$ python3 -q
>>> import numpy as np
>>> np.set_printoptions(precision=2, suppress=True, linewidth=100, legacy="1.25")
>>> rd = lambda a: np.round(a, 2) + 0
>>> X = np.load("a.npy")
>>> X
array([[ 1.  , -0.94, -0.95, -1.  , -0.57],
       [-0.89, -0.97,  0.4 ,  0.07,  0.  ],
       [ 0.48, -0.73, -0.66,  0.94, -0.04],
       [ 1.  ,  0.83, -0.66, -0.98, -0.22],
       [-0.9 ,  0.79,  0.8 , -0.79,  0.13],
       [-1.  ,  0.98,  0.72,  1.  ,  0.41],
       [ 0.98,  0.45, -0.66, -0.74, -0.16],
       [ 0.03, -0.89, -0.85,  1.  ,  0.03],
       [-1.  ,  0.81,  0.84,  1.  ,  0.52],
       [-0.38, -0.91, -0.59,  0.99,  0.02],
       [-0.92, -0.15,  0.44,  0.8 ,  0.13],
       [-0.71, -0.28,  0.46, -0.39,  0.04],
       [ 0.87,  0.14, -0.74,  0.86, -0.06],
       [ 1.  , -0.98, -0.98, -0.95, -0.47],
       [ 0.86,  0.89, -0.31, -0.54, -0.04],
       [ 0.97, -0.9 , -0.87,  0.58, -0.2 ],
       [ 0.33,  0.78,  0.11, -0.56,  0.01],
       [ 0.5 ,  0.51, -0.13, -0.29, -0.02],
       [-0.94,  0.68, -0.08,  1.  ,  0.25],
       [-0.81,  0.76,  0.57,  0.08,  0.13],
       [-0.44,  0.93,  0.7 , -0.94,  0.07]])
>>> labels = X[:, 2] > np.median(X[:, 2])
>>> u = X[labels].mean(axis=0) - X[~labels].mean(axis=0)
>>> print((((X - X.mean(axis=0)) @ u > 0) == labels).mean())
1.0
>>> np.argsort(-np.abs(u).round(6), kind="stable")
array([0, 2, 1, 4, 3])
>>> proj = X @ np.linalg.solve(X.T @ X, X.T)
>>> np.allclose(proj @ proj, proj)
True
>>> print(rd(np.diag(proj)))
[0.39 0.21 0.14 0.29 0.21 0.2  0.21 0.4  0.29 0.28 0.24 0.14 0.33 0.23 0.17 0.19 0.08 0.05 0.53
 0.25 0.15]
>>> rd(np.trace(proj))
5.0
>>> Xs = X - X.mean(axis=0)
>>> Uu, sv, VT = np.linalg.svd(Xs, full_matrices=False)
>>> (np.sign(Uu[:, 0]) == np.sign(Uu[0, 0])).astype(int)
array([1, 0, 1, 1, 0, 0, 1, 1, 0, 1, 0, 0, 1, 1, 1, 1, 1, 1, 0, 0, 0])
>>> rd(sv)
array([5.09, 4.04, 2.55, 0.76, 0.23])
>>> print(rd((sv ** 2).sum() ** 2 / (sv ** 4).sum()))
2.49
>>> basis = X[[6, 15]].astype(float)
>>> for _ in range(4):
...     labels = np.linalg.norm(X[:, None] - basis, axis=-1).argmin(axis=1)
...     basis = np.array([X[labels == j].mean(axis=0) for j in range(2)])
... 
>>> print(labels)
[0 1 1 0 0 0 0 1 0 1 1 0 1 0 0 1 0 0 1 0 0]
>>> rd(basis)
array([[ 0.06,  0.43,  0.04, -0.39, -0.01],
       [-0.1 , -0.47, -0.37,  0.78,  0.02]])
>>> np.bincount(labels)
array([13,  8])
>>> M = np.loadtxt("sample17.csv", delimiter=",")
>>> M
array([[-3.,  0., -2.,  0.],
       [ 0.,  1.,  0.,  0.],
       [ 3.,  0., -2.,  0.],
       [ 0.,  0.,  0.,  0.]])
>>> Uu, sv, VT = np.linalg.svd(M)
>>> np.argmax(sv[:-1] / (sv[1:] + 1e-6)) + 1
3
>>> M2 = Uu[:, :3] @ np.diag(sv[:3]) @ VT[:3]
>>> np.linalg.matrix_rank(M2)
3
>>> rd(np.linalg.norm(M - M2) / np.linalg.norm(M))
0.0
>>> rd(np.linalg.norm(M - M2, 2)), sv[3]
(0.0, 0.0)
>>> proj = np.triu(np.array([[-3, 2, -1, 3], [-3, -1, -2, 2], [5, 1, 5, 0], [-2, 1, 2, -5]]), 1) + np.eye(4)
>>> M2 = proj @ M @ np.linalg.inv(proj)
>>> print(rd(np.poly(M2)))
[  1.   4.   7. -12.   0.]
>>> np.einsum("ii->", M)
-4.0
>>> print(rd(np.linalg.eigvals(M)))
[-2.5+2.4j -2.5-2.4j  1. +0.j   0. +0.j ]
>>> print(np.kron(np.eye(2, dtype=int), M))
[[-3.  0. -2.  0. -0.  0. -0.  0.]
 [ 0.  1.  0.  0.  0.  0.  0.  0.]
 [ 3.  0. -2.  0.  0.  0. -0.  0.]
 [ 0.  0.  0.  0.  0.  0.  0.  0.]
 [-0.  0. -0.  0. -3.  0. -2.  0.]
 [ 0.  0.  0.  0.  0.  1.  0.  0.]
 [ 0.  0. -0.  0.  3.  0. -2.  0.]
 [ 0.  0.  0.  0.  0.  0.  0.  0.]]
>>> np.flatnonzero(np.linalg.matrix_power((M != 0) + (M.T != 0) + np.eye(4), 4)[3])
array([3])
>>> (M != 0).astype(int)
array([[1, 0, 1, 0],
       [0, 1, 0, 0],
       [1, 0, 1, 0],
       [0, 0, 0, 0]])
>>> rd(np.linalg.det(M))
0.0
>>> M @ M
array([[  3.,   0.,  10.,   0.],
       [  0.,   1.,   0.,   0.],
       [-15.,   0.,  -2.,   0.],
       [  0.,   0.,   0.,   0.]])
>>> np.argsort(-np.linalg.norm(M, axis=0).round(6), kind="stable")[:3]
array([0, 2, 1])
>>> rd(np.linalg.norm(M, 2) / np.linalg.norm(M))
0.82
>>> mat = np.loadtxt("x.csv", delimiter=",")
>>> rd(mat)
array([[ 0.4 , -3.13,  2.6 , -1.73],
       [ 3.5 , -4.17, -0.5 ,  0.33],
       [-3.06, -1.98,  6.06, -4.04],
       [-1.53, -2.49,  4.53, -3.02],
       [ 2.64, -3.88,  0.36, -0.24],
       [-1.85, -2.38,  4.85, -3.24],
       [ 1.45, -3.48,  1.55, -1.04],
       [ 0.27, -3.09,  2.73, -1.82],
       [ 0.35, -3.12,  2.65, -1.77],
       [ 1.97, -3.66,  1.03, -0.69],
       [ 0.04, -3.01,  2.96, -1.98],
       [ 1.43, -3.48,  1.57, -1.05],
       [-0.69, -2.77,  3.69, -2.46],
       [ 3.69, -4.23, -0.69,  0.46],
       [-1.61, -2.46,  4.61, -3.07],
       [ 6.1 , -5.03, -3.1 ,  2.07],
       [-1.48, -2.51,  4.48, -2.99],
       [ 3.92, -4.31, -0.92,  0.61],
       [ 1.58, -3.53,  1.42, -0.95],
       [ 2.8 , -3.93,  0.2 , -0.13]])
>>> # looks like rank 2
>>> print(np.linalg.cond(mat) > 100)
True
>>> np.argsort(-np.linalg.norm(mat, axis=0).round(6), kind="stable")[:3]
array([1, 2, 0])
>>> print(np.linalg.matrix_rank(mat, rtol=0.1))
2
>>> print([round(float(x), 2) for x in np.linalg.svd(mat, compute_uv=False)[:3]])
[19.25, 15.96, 0.0]
>>> rank = np.linalg.matrix_rank(mat)
>>> rank
2
>>> ns = np.linalg.svd(mat)[2][rank:].T
>>> rd(ns @ ns.T)
array([[ 0.51,  0.38,  0.27, -0.18],
       [ 0.38,  0.29,  0.2 , -0.13],
       [ 0.27,  0.2 ,  0.45,  0.37],
       [-0.18, -0.13,  0.37,  0.75]])
>>> [int(np.linalg.matrix_rank(mat[:i])) for i in range(1, len(mat) + 1)]
[1, 2, 2, 2, 2, 2, 2, 2, 2, 2, 2, 2, 2, 2, 2, 2, 2, 2, 2, 2]
>>> ns.shape
(4, 2)
>>> [int(np.linalg.matrix_rank(np.delete(mat, i, axis=0))) for i in range(20)]
[2, 2, 2, 2, 2, 2, 2, 2, 2, 2, 2, 2, 2, 2, 2, 2, 2, 2, 2, 2]
>>> [int(np.linalg.matrix_rank(mat[:, :j + 1])) for j in range(4)]
[1, 2, 2, 2]
>>> dist = np.linalg.norm(mat[:, None] - mat[None], axis=-1)
>>> np.unravel_index(dist.round(6).argmax(), dist.shape)
(2, 15)
>>> np.linalg.matrix_rank(dist ** 2)
3
>>> dist.mean(axis=1).argmax()
15
>>> rd(dist[:5, :5])
array([[ 0.  ,  4.95,  5.53,  3.1 ,  3.58],
       [ 4.95,  0.  , 10.48,  8.04,  1.37],
       [ 5.53, 10.48,  0.  ,  2.44,  9.11],
       [ 3.1 ,  8.04,  2.44,  0.  ,  6.68],
       [ 3.58,  1.37,  9.11,  6.68,  0.  ]])
>>> Xs = mat - mat.mean(axis=0)
>>> vecs = np.linalg.svd(Xs)[2][:2]
>>> M2 = Xs - Xs @ vecs.T @ vecs
>>> rd(np.linalg.norm(M2) / np.linalg.norm(Xs))
0.0
>>> rd(np.diag(vecs.T @ vecs))
array([0.65, 0.07, 0.93, 0.35])
>>> gram = np.cov(mat, rowvar=False)
>>> rd(np.polyfit(mat[:, 3], mat[:, 1], 1))
array([-0.5, -4. ])
>>> gram.shape
(4, 4)
>>> np.corrcoef(mat[:, 3], mat[:, 1])[0, 1]
-1.0
>>> rd(np.median(mat, axis=0))
array([ 0.92, -3.31,  2.08, -1.39])
>>> rd(np.linalg.eigvalsh(gram)[::-1])
array([14.08,  0.  ,  0.  ,  0.  ])
>>> np.argwhere(np.triu(np.abs(np.corrcoef(mat.T)) > 0.8, 1))
array([[0, 1],
       [0, 2],
       [0, 3],
       [1, 2],
       [1, 3],
       [2, 3]])
>>> M2 = np.array([[0.4], [0.9], [-2.2], [-0.4], [1.4], [-0.6]])
>>> basis = np.array([[1.0, -0.3, -1.3, -0.6]])
>>> m1 = M2 @ basis
>>> rd(m1)
array([[ 0.4 , -0.12, -0.52, -0.24],
       [ 0.9 , -0.27, -1.17, -0.54],
       [-2.2 ,  0.66,  2.86,  1.32],
       [-0.4 ,  0.12,  0.52,  0.24],
       [ 1.4 , -0.42, -1.82, -0.84],
       [-0.6 ,  0.18,  0.78,  0.36]])
>>> # null space of dimension 3
>>> rank = np.linalg.matrix_rank(m1)
>>> rank
1
>>> ns = np.linalg.svd(m1)[2][rank:].T
>>> [int(np.linalg.matrix_rank(np.delete(m1, i, axis=0))) for i in range(6)]
[1, 1, 1, 1, 1, 1]
>>> print(rd(m1 @ ns))
[[0. 0. 0.]
 [0. 0. 0.]
 [0. 0. 0.]
 [0. 0. 0.]
 [0. 0. 0.]
 [0. 0. 0.]]
>>> Uu, sv, VT = np.linalg.svd(m1)
>>> vecs = VT[:(sv > 1e-8).sum()]
>>> rng = np.random.default_rng(352)
>>> x = m1[1] + 2 * m1[0] + rng.integers(2) * np.eye(4)[3]
>>> rd(x)
array([ 1.7 , -0.51, -2.21, -1.02])
>>> rd(np.linalg.norm(x - vecs.T @ vecs @ x))
0.0
>>> np.allclose(vecs.T @ vecs @ x, x)
True
>>> rd(vecs.T @ vecs)
array([[ 0.32, -0.1 , -0.41, -0.19],
       [-0.1 ,  0.03,  0.12,  0.06],
       [-0.41,  0.12,  0.54,  0.25],
       [-0.19,  0.06,  0.25,  0.11]])
